In [1]: import numpy as np

In [2]: np.set_printoptions(precision=1, suppress=True, linewidth=140)

In [3]: F = np.loadtxt("w.csv", delimiter=",")

In [4]: print(F)
[[-1.6  0.3  2.5]
 [ 1.6 -2.1  1.3]
 [ 1.9  2.1  1. ]]

In [5]: f = np.array([-1, -1, 2])

In [6]: other = F + np.outer(f, np.eye(3)[2])

In [7]: print(round(np.linalg.det(other) / np.linalg.det(F), 1), np.round(1 + np.linalg.solve(F, f)[2], 1))
0.8 0.8

In [8]: print(other)
[[-1.6  0.3  1.5]
 [ 1.6 -2.1  0.3]
 [ 1.9  2.1  3. ]]

In [9]: print(np.linalg.matrix_rank(other - F))
1

In [10]: W0 = np.load("a.npy")

In [11]: print(W0)
[[-1  0  1  2]
 [ 3  4  5  6]
 [ 7  8  9 10]]

In [12]: print(np.abs(np.diag(np.linalg.qr(W0)[1])) > 1e-9)
[ True  True False]

In [13]: print(np.linalg.lstsq(W0[:-1].T, W0[-1])[2])
2

In [14]: print(round(np.trace(np.linalg.pinv(W0) @ W0), 1))
2.0

In [15]: print(np.unique(W0.round(6), axis=0).shape)
(3, 4)

In [16]: other = np.array([[7, 6], [4, 1], [7, 4], [8, 4]])

In [17]: print(np.einsum("ik,kj->ij", W0, other))
[[ 16   6]
 [120  66]
 [224 126]]

In [18]: print(other.T @ W0.T)
[[ 16 120 224]
 [  6  66 126]]

In [19]: print(np.einsum("ij,ij->i", W0, W0))
[  6  86 294]

In [20]: other @ W0
Traceback (most recent call last):
  Cell In[20], line 1
    other @ W0
ValueError: matmul: Input operand 1 has a mismatch in its core dimension 0, with gufunc signature (n?,k),(k,m?)->(n?,m?) (size 3 is different from 2)


In [21]: print(W0.ravel(order="F"))
[-1  3  7  0  4  8  1  5  9  2  6 10]

In [22]: t3 = W0.reshape(3, 2, -1)

In [23]: print(t3.sum(axis=1))
[[ 0  2]
 [ 8 10]
 [16 18]]

In [24]: print(t3.shape)
(3, 2, 2)

In [25]: print(np.einsum("ihd,jhd->hij", t3, t3).shape)
(2, 3, 3)

In [26]: print(t3[:, 0])
[[-1  0]
 [ 3  4]
 [ 7  8]]

In [27]: print(np.swapaxes(t3, 1, 2)[1])
[[3 5]
 [4 6]]
